% python3 -q
>>> import numpy as np
>>> np.set_printoptions(precision=2, suppress=True, linewidth=120)
>>> def rnd(a):
...     return np.round(a, 2) + 0
... 
>>> m1 = np.array([[6, 1, 8, 5], [3, 4, 1, 5], [8, 6, 6, 4], [1, 5, 9, 6]])
>>> m1
array([[6, 1, 8, 5],
       [3, 4, 1, 5],
       [8, 6, 6, 4],
       [1, 5, 9, 6]])
>>> (m1 - m1.T) / 2
array([[ 0. , -1. ,  0. ,  2. ],
       [ 1. ,  0. , -2.5,  0. ],
       [ 0. ,  2.5,  0. , -2.5],
       [-2. ,  0. ,  2.5,  0. ]])
>>> print(np.trace(m1))
22
>>> np.allclose(m1, m1.T)
False
>>> rnd(np.sort(np.abs(np.linalg.eigvals(m1))))
array([ 3.9 ,  3.9 ,  4.81, 20.03])
>>> print(m1 @ m1)
[[108  83 142  97]
 [ 43  50  79  69]
 [118  88 142 118]
 [ 99 105 121 102]]
>>> (m1 + m1.T) / 2
array([[6. , 2. , 8. , 3. ],
       [2. , 4. , 3.5, 5. ],
       [8. , 3.5, 6. , 6.5],
       [3. , 5. , 6.5, 6. ]])
>>> E = np.loadtxt("arr.csv", delimiter=",")
>>> print(E)
[[0. 1. 0. 1. 0. 1. 0. 0. 1.]
 [1. 0. 0. 0. 1. 1. 0. 0. 1.]
 [0. 0. 0. 0. 0. 0. 0. 1. 0.]
 [1. 0. 0. 0. 0. 1. 0. 0. 0.]
 [0. 1. 0. 0. 0. 1. 0. 0. 0.]
 [1. 1. 0. 1. 1. 0. 0. 0. 0.]
 [0. 0. 0. 0. 0. 0. 0. 0. 1.]
 [0. 0. 1. 0. 0. 0. 0. 0. 0.]
 [1. 1. 0. 0. 0. 0. 1. 0. 0.]]
>>> # equal to its transpose
>>> vec = np.array([6, -6, 7, 0, 2, -1, -4, 1, 2])
>>> target = E @ vec
>>> b, lr = np.zeros(9), 1 / np.linalg.norm(E, 2) ** 2
>>> for i in range(15):
...     b -= lr * E.T @ (E @ b - target)
...     if i % 5 == 0: print(i, round(np.linalg.norm(E @ b - target), 2))
... 
0 12.63
5 5.14
10 2.94
>>> print(rnd(b))
[ 4.39 -6.06  5.4  -0.44  3.75 -0.28 -2.02  0.77  1.64]
>>> B = np.array([[1, 1, -2],
...     [0, 0, -1],
...     [1, -1, -1],
...     [-1, 0, -1],
...     [-1, 0, -1],
...     [-2, 1, 1],
...     [0, -1, -2],
...     [2, 2, -2],
...     [-2, -1, -2]])
>>> np.einsum("ik,kj->ij", E, B)
array([[-5.,  0., -3.],
       [-4.,  1., -4.],
       [ 2.,  2., -2.],
       [-1.,  2., -1.],
       [-2.,  1.,  0.],
       [-1.,  1., -5.],
       [-2., -1., -2.],
       [ 1., -1., -1.],
       [ 1.,  0., -5.]])
>>> np.linalg.matrix_rank(np.vstack([E, B.T]))
np.int64(9)
>>> E @ B
array([[-5.,  0., -3.],
       [-4.,  1., -4.],
       [ 2.,  2., -2.],
       [-1.,  2., -1.],
       [-2.,  1.,  0.],
       [-1.,  1., -5.],
       [-2., -1., -2.],
       [ 1., -1., -1.],
       [ 1.,  0., -5.]])
>>> np.einsum("ij->j", E)
array([4., 4., 1., 2., 2., 4., 1., 1., 3.])
